In [1]: import numpy as np

In [2]: np.set_printoptions(precision=1, suppress=True, linewidth=120)

In [3]: def rd(a):
   ...:     return np.round(a, 1) + 0
   ...: 

In [4]: A = np.loadtxt("data.csv", delimiter=",")

In [5]: A
Out[5]: 
array([[5., 0., 0.],
       [0., 0., 2.],
       [0., 2., 0.]])

In [6]: # equal to its transpose

In [7]: other = A / np.linalg.norm(A, axis=1, keepdims=True)

In [8]: gram = other @ other.T

In [9]: gram[0]
Out[9]: array([1., 0., 0.])

In [10]: np.argwhere(np.triu(np.abs(gram) > 0.95, 1))
Out[10]: array([], shape=(0, 2), dtype=int64)

In [11]: x0 = np.array([0, 0, -2])

In [12]: h1 = np.maximum(A @ x0, 0)

In [13]: np.flatnonzero(h1 > 1e-9)
Out[13]: array([], dtype=int64)

In [14]: np.maximum(A @ x0, 0) - np.maximum(-A @ x0, 0)
Out[14]: array([ 0., -4.,  0.])

In [15]: u = np.array([5, 0, 0])

In [16]: np.array([np.convolve(row, u, "same") for row in A])
Out[16]: 
array([[ 0.,  0.,  0.],
       [ 0., 10.,  0.],
       [10.,  0.,  0.]])

In [17]: np.correlate(A[0], A[1], "full")
Out[17]: array([10.,  0.,  0.,  0.,  0.])

In [18]: rd(np.linalg.eigvalsh(A).min())
Out[18]: np.float64(-2.0)

In [19]: [round(float(np.linalg.det(A[:i, :i])), 2) + 0 for i in range(1, 4)]
Out[19]: [5.0, 0.0, -20.0]

In [20]: evals, evecs = np.linalg.eigh(A)

In [21]: evals.sum(), np.trace(A)
Out[21]: (np.float64(5.0), np.float64(5.0))

In [22]: rd(evecs @ np.diag(evals) @ evecs.T)
Out[22]: 
array([[5., 0., 0.],
       [0., 0., 2.],
       [0., 2., 0.]])

In [23]: E = np.load("sample5.npy")

In [24]: E
Out[24]: 
array([[0, 0, 3, 9, 3],
       [0, 1, 3, 3, 1],
       [1, 0, 1, 6, 2],
       [1, 3, 1, 9, 3],
       [3, 1, 3, 9, 3],
       [3, 2, 3, 9, 3]])

In [25]: # rows and columns are dependent

In [26]: U, sigma, Vh = np.linalg.svd(E)

In [27]: evecs = Vh[:(sigma > 1e-8).sum()]

In [28]: rng = np.random.default_rng(11164)

In [29]: x0 = E[1] + 4 * E[2] + rng.integers(2) * np.eye(5)[1]

In [30]: x0
Out[30]: array([ 4.,  2.,  7., 27.,  9.])

In [31]: np.allclose(evecs.T @ evecs @ x0, x0)
Out[31]: True

In [32]: rd(np.diag(evecs.T @ evecs))
Out[32]: array([1. , 1. , 1. , 0.9, 0.1])

In [33]: rd(evecs.T @ evecs)
Out[33]: 
array([[1. , 0. , 0. , 0. , 0. ],
       [0. , 1. , 0. , 0. , 0. ],
       [0. , 0. , 1. , 0. , 0. ],
       [0. , 0. , 0. , 0.9, 0.3],
       [0. , 0. , 0. , 0.3, 0.1]])

In [34]: rd(np.linalg.norm(x0 - evecs.T @ evecs @ x0))
Out[34]: np.float64(0.0)

In [35]: np.allclose(E[:-1].T @ np.linalg.lstsq(E[:-1].T, E[-1])[0], E[-1])
Out[35]: True

In [36]: rd(np.trace(np.linalg.pinv(E) @ E))
Out[36]: np.float64(4.0)

In [37]: np.unique(E.round(6), axis=0).shape
Out[37]: (6, 5)

In [38]: u, v = E[5], E[1]

In [39]: u @ v
Out[39]: np.int64(41)

In [40]: pr = (u @ v) / (u @ u) * u

In [41]: rd(v - pr)
Out[41]: array([-1.1,  0.3,  1.9, -0.3, -0.1])

In [42]: rd((v - pr) @ u)
Out[42]: np.float64(0.0)

In [43]: np.linalg.matrix_rank(np.outer(u, v))
Out[43]: np.int64(1)

In [44]: rd(np.linalg.norm(u + v) ** 2 + np.linalg.norm(u - v) ** 2)
Out[44]: np.float64(264.0)
